$ ipython --no-banner

In [1]: import numpy as np

In [2]: np.set_printoptions(precision=1, suppress=True, linewidth=100)

In [3]: arr = np.loadtxt("mat.csv", delimiter=",")

In [4]: arr.round(1) + 0
Out[4]: 
array([[ 1. ,  0.1,  0.1, -0.1,  0. ,  0. ],
       [ 0.1,  0.4, -0.3,  0.3,  0.1,  0. ],
       [ 0.1, -0.3,  0.9,  0.2,  0. ,  0. ],
       [-0.1,  0.3,  0.2,  0.8, -0.1,  0. ],
       [ 0. ,  0.1,  0. , -0.1,  1. ,  0. ],
       [ 0. ,  0. ,  0. ,  0. ,  0. ,  1. ]])

In [5]: np.linalg.lstsq(arr[:-1].T, arr[-1])[2]
Out[5]: np.int32(5)

In [6]: np.round(arr @ np.linalg.pinv(arr) @ arr, 1) + 0
Out[6]: 
array([[ 1. ,  0.1,  0.1, -0.1,  0. ,  0. ],
       [ 0.1,  0.4, -0.3,  0.3,  0.1,  0. ],
       [ 0.1, -0.3,  0.9,  0.2,  0. ,  0. ],
       [-0.1,  0.3,  0.2,  0.8, -0.1,  0. ],
       [ 0. ,  0.1,  0. , -0.1,  1. ,  0. ],
       [ 0. ,  0. ,  0. ,  0. ,  0. ,  1. ]])

In [7]: np.abs(np.diag(np.linalg.qr(arr)[1])) > 1e-9
Out[7]: array([ True,  True,  True,  True,  True, False])

In [8]: np.unique(arr.round(6), axis=0).shape
Out[8]: (6, 6)

In [9]: round(float(np.trace(np.linalg.pinv(arr) @ arr)), 1)
Out[9]: 5.0

In [10]: A = np.load("sample1.npy")

In [11]: A
Out[11]: 
array([[-5.9,  6.2,  3.1, -9.2, -0.3,  2.4, -6.9, -6.3, -7.3],
       [-5.6,  6. ,  4. , -9.2,  0. ,  1.9, -7.1, -6. , -7.3],
       [-5.8,  5.8,  2.7, -8.7,  0.1,  1.8, -7.1, -5.8, -7. ],
       [-6.1,  6.4,  3.1, -9.1, -0.3,  2. , -7.2, -6.1, -7.3],
       [-6. ,  6.2,  2.9, -9.2,  0.3,  1.5, -6.9, -6.2, -7. ],
       [-5.6,  5.8,  3. , -9.2, -0.4,  1.9, -6.3, -5.8, -7.7],
       [-5.7,  6.1,  3.2, -8.8, -0.4,  1.9, -6.6, -6.3, -7.4],
       [-5.9,  5.4,  2.5, -8.5,  0.1,  1.8, -6.8, -6.4, -7.2],
       [-6.1,  6.3,  3.1, -9. ,  0.2,  1.9, -7.1, -6.3, -6.9],
       [-5.5,  5.9,  3.2, -8.6,  0.1,  1.9, -7.2, -5.9, -6.9],
       [-5.6,  5.7,  2.7, -9.7,  0. ,  1.6, -6.7, -6.1, -7.4],
       [-6.2,  5.9,  3.1, -8.8,  0.2,  2.1, -7.2, -5.7, -6.7],
       [-5.9,  5.8,  3.6, -8.7, -0.2,  2.4, -6.6, -5.9, -7.3],
       [-5.9,  6. ,  2.9, -9.1,  0.1,  1.8, -6.8, -5.8, -7. ],
       [-6. ,  6.7,  3.1, -8.8, -0.2,  1.8, -7.7, -5.8, -7. ],
       [-6. ,  5.2,  2.8, -9.1,  0.1,  2.3, -6.8, -5.9, -7.7],
       [-6.5,  6. ,  3.4, -8.4,  0.4,  1.9, -7.4, -5.4, -7.6],
       [-5.8,  5.7,  3.3, -8.4, -0.5,  1.9, -7.1, -5.8, -6.9],
       [ 7.1, -2.6, -4.1,  7.6, -8.9, -1.9,  3.1, -8.1, -8.8],
       [ 6.7, -2.9, -4.1,  6.9, -9. , -2.6,  3.4, -7.9, -9.2],
       [ 7.3, -3.3, -3.6,  6.6, -9. , -1.7,  2.9, -8.4, -9.1],
       [ 6.9, -2.9, -4. ,  6.9, -8.8, -2.2,  3.6, -7.9, -8.9],
       [ 7.6, -2.7, -3.9,  7.5, -8.5, -1.6,  2.8, -7.8, -8.9],
       [ 7.1, -2.7, -3.7,  6.9, -9.3, -2.1,  3. , -7.5, -8.8],
       [ 7.5, -3.5, -4.4,  7.6, -9. , -1.9,  3.1, -8.4, -9.3],
       [ 7.4, -3. , -4.1,  7. , -9.2, -2.2,  3.3, -8.2, -9.6],
       [ 7.3, -3. , -3.9,  7.3, -9.4, -2.1,  2.5, -8. , -9.1],
       [ 7.5, -2.8, -4. ,  6.4, -9. , -1.6,  3.1, -8.1, -9. ],
       [ 7.2, -2.7, -4. ,  7.3, -8.8, -2. ,  2.6, -8. , -9. ],
       [ 6.8, -3.2, -4.1,  7.4, -8.9, -2.3,  3.2, -7.9, -9.2],
       [ 7.2, -3.2, -4.1,  6.8, -9. , -1.7,  2.5, -7.2, -9.1],
       [ 6.9, -2.6, -4. ,  6.3, -9.2, -2.1,  3.2, -8.7, -8.9],
       [ 6.9, -3.4, -3.9,  7.6, -9.1, -1.8,  3.2, -8.3, -8.9],
       [ 7.1, -2.6, -3.9,  7.1, -8.9, -1.7,  3.2, -7.8, -9.1],
       [ 6.8, -2.9, -3.7,  6.8, -8.8, -2.7,  3.1, -7.7, -9.2],
       [ 6.6, -2.8, -4.1,  6.9, -9.5, -1.5,  3.3, -8. , -9.2]])

In [12]: U, s, VT = np.linalg.svd(arr)

In [13]: vecs = VT[:(s > 1e-8).sum()]

In [14]: rng = np.random.default_rng(55)

In [15]: x = arr[4] + 5 * arr[5] + rng.integers(2) * np.eye(6)[5]

In [16]: x.round(1) + 0
Out[16]: array([0., 0., 0., 0., 1., 6.])

In [17]: round(float(np.linalg.norm(x - vecs.T @ vecs @ x)), 1)
Out[17]: 0.0

In [18]: np.diag(vecs.T @ vecs)
Out[18]: array([1. , 0.4, 0.9, 0.8, 1. , 1. ])

In [19]: np.allclose(vecs.T @ vecs @ x, x)
Out[19]: False
